% python3 -q
>>> import numpy as np
>>> np.set_printoptions(suppress=True, linewidth=140)
>>> J = np.array([[-2.2, 1.6, 1.4, 0.7],
...     [-2.2, 1.5, 1.5, 0.6],
...     [1.3, 0.0, 1.0, 2.5],
...     [0.7, 1.4, 2.2, -0.3],
...     [0.7, 2.2, -0.6, 1.4]])
>>> vec = np.array([2, 0, -1, -3])
>>> rhs = J @ vec
>>> rhs.round(1)
array([-7.9, -7.7, -5.9,  0.1, -2.2])
>>> np.round(np.linalg.solve(J.T @ J, J.T @ rhs), 1) + 0
array([ 2.,  0., -1., -3.])
>>> np.round(np.linalg.lstsq(J, rhs)[0], 1) + 0
array([ 2.,  0., -1., -3.])
>>> np.round(np.linalg.pinv(J) @ J, 1) + 0
array([[1., 0., 0., 0.],
       [0., 1., 0., 0.],
       [0., 0., 1., 0.],
       [0., 0., 0., 1.]])
>>> rng = np.random.default_rng(806)
>>> rhs = rhs + 0.3 * rng.normal(size=5)
>>> rhs.round(1)
array([-7.5, -7.9, -5.8, -0.1, -2.3])
>>> b, *_ = np.linalg.lstsq(J, rhs)
>>> b.round(1)
array([ 1.9, -0.1, -1. , -2.9])
>>> np.round(J.T @ (rhs - J @ b), 1) + 0
array([0., 0., 0., 0.])
>>> b.round()
array([ 2., -0., -1., -3.])
>>> round(np.linalg.norm(rhs - J @ b), 1)
np.float64(0.4)
>>> Q = J.astype(float).copy()
>>> for j in range(4):
...     Q[:, j] -= Q[:, :j] @ (Q[:, :j].T @ Q[:, j])
...     Q[:, j] /= np.linalg.norm(Q[:, j])
... 
>>> np.round(Q.T @ Q, 1) + 0
array([[1., 0., 0., 0.],
       [0., 1., 0., 0.],
       [0., 0., 1., 0.],
       [0., 0., 0., 1.]])
>>> Q.round(1)
array([[-0.6,  0.3,  0.1,  0.2],
       [-0.6,  0.2,  0.2,  0.2],
       [ 0.4,  0.1,  0.5,  0.8],
       [ 0.2,  0.5,  0.6, -0.5],
       [ 0.2,  0.8, -0.6,  0.1]])
>>> F = np.loadtxt("test18.csv", delimiter=",")
>>> F
array([[ 5.,  6.,  7.,  8.,  9.],
       [10., 11., 12., 13., 14.],
       [15., 16., 17., 18., 19.],
       [20., 21., 22., 23., 24.],
       [25., 26., 27., 28., 29.]])
>>> left, sig, Vt = np.linalg.svd(F)
>>> np.argmax(sig[:-1] / (sig[1:] + 1e-6)) + 1
np.int64(2)
>>> A2 = left[:, :2] @ np.diag(sig[:2]) @ Vt[:2]
>>> A2.round(1)
array([[ 5.,  6.,  7.,  8.,  9.],
       [10., 11., 12., 13., 14.],
       [15., 16., 17., 18., 19.],
       [20., 21., 22., 23., 24.],
       [25., 26., 27., 28., 29.]])
>>> np.round(np.abs(F - A2).max(), 1)
np.float64(0.0)
>>> np.linalg.matrix_rank(F, rtol=0.05)
np.int64(1)
>>> np.linalg.matrix_rank(A2)
np.int64(2)
